% ipython --no-banner

In [1]: import numpy as np

In [2]: np.set_printoptions(suppress=True, linewidth=140)

In [3]: feats = np.load("mat.npy")

In [4]: feats
Out[4]: 
array([[0.3, 2. , 2. , 0. , 1. ],
       [3. , 2.3, 3. , 1. , 3. ],
       [0. , 1. , 0.3, 0. , 2. ],
       [2. , 3. , 3. , 1.3, 0. ],
       [0. , 2. , 2. , 0. , 1.3]])

In [5]: Q = feats.astype(float).copy()

In [6]: for j in range(5):
   ...:     Q[:, j] -= Q[:, :j] @ (Q[:, :j].T @ Q[:, j])
   ...:     Q[:, j] /= np.linalg.norm(Q[:, j])
   ...: 

In [7]: np.round(Q.T @ Q, 3) + 0
Out[7]: 
array([[1., 0., 0., 0., 0.],
       [0., 1., 0., 0., 0.],
       [0., 0., 1., 0., 0.],
       [0., 0., 0., 1., 0.],
       [0., 0., 0., 0., 1.]])

In [8]: W1 = np.array([[-5, -1], [-8, -8], [2, 7], [-2, 1], [1, 2]])

In [9]: coef = np.array([2, 0])

In [10]: hid = np.maximum(feats @ W1 + coef, 0)

In [11]: hid.round(3)
Out[11]: 
array([[0. , 0. ],
       [0. , 6.6],
       [0. , 0. ],
       [0. , 0. ],
       [0. , 0.6]])

In [12]: (hid > 0).astype(int)
Out[12]: 
array([[0, 0],
       [0, 1],
       [0, 0],
       [0, 0],
       [0, 1]])

In [13]: np.linalg.matrix_rank(hid)
Out[13]: np.int64(1)

In [14]: C = np.array([[1, -1, 2], [-3, 2, 1]])

In [15]: np.round(hid @ C, 3)
Out[15]: 
array([[  0. ,   0. ,   0. ],
       [-19.8,  13.2,   6.6],
       [  0. ,   0. ,   0. ],
       [  0. ,   0. ,   0. ],
       [ -1.8,   1.2,   0.6]])

In [16]: W1 @ C
Out[16]: 
array([[ -2,   3, -11],
       [ 16,  -8, -24],
       [-19,  12,  11],
       [ -5,   4,  -3],
       [ -5,   3,   4]])

In [17]: left, sig, vt = np.linalg.svd(hid)

In [18]: np.argmax(sig[:-1] / (sig[1:] + 1e-6)) + 1
Out[18]: np.int64(1)

In [19]: M2 = left[:, :1] @ np.diag(sig[:1]) @ vt[:1]

In [20]: np.round(np.abs(hid - M2).max(), 3)
Out[20]: np.float64(0.0)

In [21]: rng = np.random.default_rng(64)

In [22]: idx = rng.permutation(5)

In [23]: idx
Out[23]: array([0, 2, 1, 4, 3])

In [24]: M2 = feats[idx][:, idx]

In [25]: round(np.linalg.det(M2), 3), np.round(np.linalg.det(feats[idx]), 3)
Out[25]: (np.float64(3.176), np.float64(3.176))

In [26]: np.allclose(M2, feats)
Out[26]: False

In [27]: r0 = np.array([3, 3, -2, -2, 3, -1, -1]) + 0.5

In [28]: data = np.eye(7) - 2 * np.outer(r0, r0) / (r0 @ r0)

In [29]: data.round(3)
Out[29]: 
array([[ 0.413, -0.587,  0.251,  0.251, -0.587,  0.084,  0.084],
       [-0.587,  0.413,  0.251,  0.251, -0.587,  0.084,  0.084],
       [ 0.251,  0.251,  0.892, -0.108,  0.251, -0.036, -0.036],
       [ 0.251,  0.251, -0.108,  0.892,  0.251, -0.036, -0.036],
       [-0.587, -0.587,  0.251,  0.251,  0.413,  0.084,  0.084],
       [ 0.084,  0.084, -0.036, -0.036,  0.084,  0.988, -0.012],
       [ 0.084,  0.084, -0.036, -0.036,  0.084, -0.012,  0.988]])

In [30]: ev, vecs = np.linalg.eigh(data)

In [31]: np.round(np.linalg.eigvalsh(data + -3 * np.eye(7)), 3)
Out[31]: array([-4., -2., -2., -2., -2., -2., -2.])

In [32]: np.round(vecs @ np.diag(ev) @ vecs.T, 3)
Out[32]: 
array([[ 0.413, -0.587,  0.251,  0.251, -0.587,  0.084,  0.084],
       [-0.587,  0.413,  0.251,  0.251, -0.587,  0.084,  0.084],
       [ 0.251,  0.251,  0.892, -0.108,  0.251, -0.036, -0.036],
       [ 0.251,  0.251, -0.108,  0.892,  0.251, -0.036, -0.036],
       [-0.587, -0.587,  0.251,  0.251,  0.413,  0.084,  0.084],
       [ 0.084,  0.084, -0.036, -0.036,  0.084,  0.988, -0.012],
       [ 0.084,  0.084, -0.036, -0.036,  0.084, -0.012,  0.988]])

In [33]: ev.round(3)
Out[33]: array([-1.,  1.,  1.,  1.,  1.,  1.,  1.])

In [34]: np.round(vecs.T @ data @ vecs, 3) + 0
Out[34]: 
array([[-1.,  0.,  0.,  0.,  0.,  0.,  0.],
       [ 0.,  1.,  0.,  0.,  0.,  0.,  0.],
       [ 0.,  0.,  1.,  0.,  0.,  0.,  0.],
       [ 0.,  0.,  0.,  1.,  0.,  0.,  0.],
       [ 0.,  0.,  0.,  0.,  1.,  0.,  0.],
       [ 0.,  0.,  0.,  0.,  0.,  1.,  0.],
       [ 0.,  0.,  0.,  0.,  0.,  0.,  1.]])

In [35]: np.round(np.linalg.eigvalsh(data @ data), 3)
Out[35]: array([1., 1., 1., 1., 1., 1., 1.])
